$ python3 -q
>>> import numpy as np
>>> np.set_printoptions(precision=2, suppress=True, linewidth=160)
>>> rnd = lambda a: np.round(a, 2) + 0
>>> m1 = np.load("dump.npy")
>>> m1
array([[ 12.04,   7.98,  -8.  ,   3.99,  -4.02, -11.98],
       [ 15.  ,   9.99, -10.03,   5.01,  -5.04, -15.02],
       [  3.01,   1.95,  -1.96,   1.01,  -0.98,  -2.95]])
>>> print([round(float(x), 2) for x in np.linalg.svd(m1, compute_uv=False)[:3]])
[34.31, 0.07, 0.03]
>>> np.linalg.matrix_rank(m1, rtol=0.1)
np.int64(1)
>>> left, sig, VT = np.linalg.svd(m1, full_matrices=False)
>>> rnd(np.cumsum(sig ** 2) / np.sum(sig ** 2))
array([1., 1., 1.])
>>> rnd(np.sqrt((sig ** 2).sum())), rnd(np.linalg.norm(m1))
(np.float64(34.31), np.float64(34.31))
>>> rnd(np.abs(VT[0]))
array([0.57, 0.38, 0.38, 0.19, 0.19, 0.57])
>>> m1.ravel(order="F")
array([ 12.04,  15.  ,   3.01,   7.98,   9.99,   1.95,  -8.  , -10.03,  -1.96,   3.99,   5.01,   1.01,  -4.02,  -5.04,  -0.98, -11.98, -15.02,  -2.95])
>>> m1.reshape(2, -1)
array([[ 12.04,   7.98,  -8.  ,   3.99,  -4.02, -11.98,  15.  ,   9.99, -10.03],
       [  5.01,  -5.04, -15.02,   3.01,   1.95,  -1.96,   1.01,  -0.98,  -2.95]])
>>> m1.reshape(-1, 2)
array([[ 12.04,   7.98],
       [ -8.  ,   3.99],
       [ -4.02, -11.98],
       [ 15.  ,   9.99],
       [-10.03,   5.01],
       [ -5.04, -15.02],
       [  3.01,   1.95],
       [ -1.96,   1.01],
       [ -0.98,  -2.95]])
>>> blk = m1.reshape(3, 2, -1)
>>> rnd(np.einsum("ihd,ihd->ih", blk, blk))
array([[272.64, 175.6 ],
       [425.4 , 276.1 ],
       [ 16.7 ,  10.68]])
>>> rnd(blk.sum(axis=1))
array([[ 16.03,   3.96, -19.98],
       [ 20.01,   4.95, -25.05],
       [  4.02,   0.97,  -4.91]])
>>> blk.transpose(1, 0, 2)
array([[[ 12.04,   7.98,  -8.  ],
        [ 15.  ,   9.99, -10.03],
        [  3.01,   1.95,  -1.96]],

       [[  3.99,  -4.02, -11.98],
        [  5.01,  -5.04, -15.02],
        [  1.01,  -0.98,  -2.95]]])
>>> print(np.einsum("ihd,jhd->hij", blk, blk).shape)
(2, 3, 3)
>>> blk.shape
(3, 2, 3)
